$ python3 -q
>>> import numpy as np
>>> np.set_printoptions(precision=2, suppress=True, linewidth=140, sign=" ")
>>> def rnd(a):
...     return np.round(a, 2) + 0
... 
>>> mat = np.array([[5, 2, 5, -4, 5, 2, -2],
...     [-2, 5, 2, 5, -4, 5, 2],
...     [2, -2, 5, 2, 5, -4, 5],
...     [5, 2, -2, 5, 2, 5, -4],
...     [-4, 5, 2, -2, 5, 2, 5],
...     [5, -4, 5, 2, -2, 5, 2],
...     [2, 5, -4, 5, 2, -2, 5]])
>>> rnd(np.fft.fft(mat[0]))
array([13.  +0.j  ,  2.54-2.15j, -0.68-9.63j,  9.14+9.38j,  9.14-9.38j, -0.68+9.63j,  2.54+2.15j])
>>> print(rnd(np.sort(np.abs(np.fft.fft(mat[0])))), rnd(np.sort(np.linalg.svd(mat, compute_uv=False))))
[  3.33   3.33   9.66   9.66  13.    13.1   13.1 ] [  3.33   3.33   9.66   9.66  13.    13.1   13.1 ]
>>> np.allclose(mat @ mat.T, mat.T @ mat)
True
>>> M2 = mat / np.linalg.norm(mat, axis=1, keepdims=True)
>>> G = M2 @ M2.T
>>> print((G - 2 * np.eye(7)).round(6).argmax(axis=1))
[ 2  3  0  1  2  0  1]
>>> (np.abs(G) > 0.9).astype(int)
array([[ 1,  0,  0,  0,  0,  0,  0],
       [ 0,  1,  0,  0,  0,  0,  0],
       [ 0,  0,  1,  0,  0,  0,  0],
       [ 0,  0,  0,  1,  0,  0,  0],
       [ 0,  0,  0,  0,  1,  0,  0],
       [ 0,  0,  0,  0,  0,  1,  0],
       [ 0,  0,  0,  0,  0,  0,  1]])
>>> rnd(G)
array([[ 1.  , -0.23,  0.29,  0.26,  0.26,  0.29, -0.23],
       [-0.23,  1.  , -0.23,  0.29,  0.26,  0.26,  0.29],
       [ 0.29, -0.23,  1.  , -0.23,  0.29,  0.26,  0.26],
       [ 0.26,  0.29, -0.23,  1.  , -0.23,  0.29,  0.26],
       [ 0.26,  0.26,  0.29, -0.23,  1.  , -0.23,  0.29],
       [ 0.29,  0.26,  0.26,  0.29, -0.23,  1.  , -0.23],
       [-0.23,  0.29,  0.26,  0.26,  0.29, -0.23,  1.  ]])
>>> np.argwhere(np.triu(np.abs(G) > 0.95, 1))
array([], shape=(0, 2), dtype=int64)
>>> K = np.minimum.outer(np.arange(1, 13), np.arange(1, 13)) * 4
>>> print(K)
[[  4   4   4   4   4   4   4   4   4   4   4   4]
 [  4   8   8   8   8   8   8   8   8   8   8   8]
 [  4   8  12  12  12  12  12  12  12  12  12  12]
 [  4   8  12  16  16  16  16  16  16  16  16  16]
 [  4   8  12  16  20  20  20  20  20  20  20  20]
 [  4   8  12  16  20  24  24  24  24  24  24  24]
 [  4   8  12  16  20  24  28  28  28  28  28  28]
 [  4   8  12  16  20  24  28  32  32  32  32  32]
 [  4   8  12  16  20  24  28  32  36  36  36  36]
 [  4   8  12  16  20  24  28  32  36  40  40  40]
 [  4   8  12  16  20  24  28  32  36  40  44  44]
 [  4   8  12  16  20  24  28  32  36  40  44  48]]
>>> # symmetric
>>> f = np.array([0, 2, 0, 0, 3, 2, 3, 0, 3, 1, 2, 2])
>>> M2 = K + np.outer(f, np.eye(12)[8])
>>> np.linalg.matrix_rank(M2 - K)
np.int64(1)
>>> rnd(np.linalg.det(M2) / np.linalg.det(K)), rnd(1 + np.linalg.solve(K, f)[8])
(np.float64(2.25), np.float64(2.25))
>>> F = np.cumsum(np.array([[1, 1, -3],
...     [-3, 0, -2],
...     [0, 1, -2],
...     [0, 1, 2],
...     [3, 1, -3],
...     [-2, 1, 1],
...     [3, -3, 1],
...     [2, 3, -1],
...     [0, 0, -2],
...     [-1, 1, 0],
...     [1, 1, 0],
...     [-1, 0, -1],
...     [-3, -1, 1],
...     [2, 2, 1],
...     [2, 2, 3],
...     [3, 0, -2],
...     [3, 3, 0],
...     [1, -2, 2],
...     [1, 3, 3],
...     [-3, -1, 1],
...     [3, -3, -1],
...     [2, 1, 1],
...     [0, 1, 1],
...     [-1, 0, -1],
...     [-2, 3, -3],
...     [3, 1, 2],
...     [2, -2, 0],
...     [1, -3, -2],
...     [-2, -3, -3],
...     [-1, 3, 2],
...     [3, -2, 1],
...     [-3, -3, 1]]), axis=0)
>>> F
array([[  1,   1,  -3],
       [ -2,   1,  -5],
       [ -2,   2,  -7],
       [ -2,   3,  -5],
       [  1,   4,  -8],
       [ -1,   5,  -7],
       [  2,   2,  -6],
       [  4,   5,  -7],
       [  4,   5,  -9],
       [  3,   6,  -9],
       [  4,   7,  -9],
       [  3,   7, -10],
       [  0,   6,  -9],
       [  2,   8,  -8],
       [  4,  10,  -5],
       [  7,  10,  -7],
       [ 10,  13,  -7],
       [ 11,  11,  -5],
       [ 12,  14,  -2],
       [  9,  13,  -1],
       [ 12,  10,  -2],
       [ 14,  11,  -1],
       [ 14,  12,   0],
       [ 13,  12,  -1],
       [ 11,  15,  -4],
       [ 14,  16,  -2],
       [ 16,  14,  -2],
       [ 17,  11,  -4],
       [ 15,   8,  -7],
       [ 14,  11,  -5],
       [ 17,   9,  -4],
       [ 14,   6,  -3]])
>>> Xs = F - F.mean(axis=0)
>>> left, sigma, vt = np.linalg.svd(Xs, full_matrices=False)
>>> np.abs(vt[0]).argmax()
np.int64(0)
>>> rnd(sigma ** 2 / (sigma ** 2).sum())
array([ 0.85,  0.09,  0.07])
>>> np.searchsorted(np.cumsum(sigma ** 2) / (sigma ** 2).sum(), 0.9) + 1
np.int64(2)
>>> np.linalg.matrix_rank(Xs)
np.int64(3)
>>> np.abs(left[:, 0]).argmax()
np.int64(2)
>>> M2 = np.c_[F[:, :2] @ np.array([[2, 4], [0, 0]]), np.array([0, -4, -2, 1, 2, 4, 0, 3, 0, 5, -5, 2, 1, 3, -3, -5, -2, 5, 3, 4, -1, 5, -2, 2, 5, -4, -4, 1, -3, 1, 1, 2])]
>>> M2
array([[ 2,  4,  0],
       [-4, -8, -4],
       [-4, -8, -2],
       [-4, -8,  1],
       [ 2,  4,  2],
       [-2, -4,  4],
       [ 4,  8,  0],
       [ 8, 16,  3],
       [ 8, 16,  0],
       [ 6, 12,  5],
       [ 8, 16, -5],
       [ 6, 12,  2],
       [ 0,  0,  1],
       [ 4,  8,  3],
       [ 8, 16, -3],
       [14, 28, -5],
       [20, 40, -2],
       [22, 44,  5],
       [24, 48,  3],
       [18, 36,  4],
       [24, 48, -1],
       [28, 56,  5],
       [28, 56, -2],
       [26, 52,  2],
       [22, 44,  5],
       [28, 56, -4],
       [32, 64, -4],
       [34, 68,  1],
       [30, 60, -3],
       [28, 56,  1],
       [34, 68,  1],
       [28, 56,  2]])
>>> print(rnd(np.linalg.norm(np.linalg.qr(F)[0].T @ M2, axis=0) ** 2 / ((M2 ** 2).sum(axis=0) + 1e-12)))
[ 1.    1.    0.03]
>>> rnd(np.linalg.norm(M2 - F @ np.linalg.lstsq(F, M2)[0], axis=0))
array([  0.  ,   0.  ,  17.35])
